% python3 -q
>>> import numpy as np
>>> from numpy import linalg as LA
>>> np.set_printoptions(precision=2, suppress=True, linewidth=100)
>>> mat = np.load("x.npy")
>>> mat
array([[ 1, -2, -1,  0,  1, -2,  3],
       [-2,  1, -2, -1,  0,  1, -2],
       [-1, -2,  1, -2, -1,  0,  1],
       [ 0, -1, -2,  1, -2, -1,  0],
       [ 1,  0, -1, -2,  1, -2, -1],
       [-2,  1,  0, -1, -2,  1, -2],
       [ 3, -2,  1,  0, -1, -2,  1]])
>>> # equal to its transpose
>>> x0 = np.array([5, -3, -3, -3, 4, 5, -5])
>>> y = mat @ x0
>>> beta, lr = np.zeros(7), 1 / LA.norm(mat, 2) ** 2
>>> for i in range(60):
...     beta -= lr * mat.T @ (mat @ beta - y)
...     if i % 10 == 0: print(i, round(LA.norm(mat @ beta - y), 2))
... 
0 15.19
10 6.04
20 5.42
30 4.96
40 4.54
50 4.15
>>> beta
array([ 2.56, -0.38, -1.4 , -2.37,  3.32,  1.05, -3.94])
>>> x0 = np.array([-2, -1, -2, -1, 2, -2, -2])
>>> h1 = np.maximum(mat @ x0, 0)
>>> mat.T @ h1
array([-12,   6, -36, -30,   4, -14, -28])
>>> mat * (h1 > 1e-9)[:, None]
array([[ 1, -2, -1,  0,  1, -2,  3],
       [-2,  1, -2, -1,  0,  1, -2],
       [ 0,  0,  0,  0,  0,  0,  0],
       [ 0, -1, -2,  1, -2, -1,  0],
       [ 1,  0, -1, -2,  1, -2, -1],
       [-2,  1,  0, -1, -2,  1, -2],
       [ 0,  0,  0,  0,  0,  0,  0]])
>>> Y = LA.inv(mat)
>>> (np.abs(Y) > 1e-9).astype(int)
array([[1, 1, 1, 1, 1, 1, 1],
       [1, 1, 1, 1, 1, 1, 1],
       [1, 1, 1, 1, 1, 1, 1],
       [1, 1, 1, 1, 1, 1, 1],
       [1, 1, 1, 1, 1, 1, 1],
       [1, 1, 1, 1, 1, 1, 1],
       [1, 1, 1, 1, 1, 1, 1]])
>>> np.round(mat @ Y, 2) + 0
array([[1., 0., 0., 0., 0., 0., 0.],
       [0., 1., 0., 0., 0., 0., 0.],
       [0., 0., 1., 0., 0., 0., 0.],
       [0., 0., 0., 1., 0., 0., 0.],
       [0., 0., 0., 0., 1., 0., 0.],
       [0., 0., 0., 0., 0., 1., 0.],
       [0., 0., 0., 0., 0., 0., 1.]])
>>> round(LA.det(mat) * LA.det(Y), 2)
np.float64(1.0)
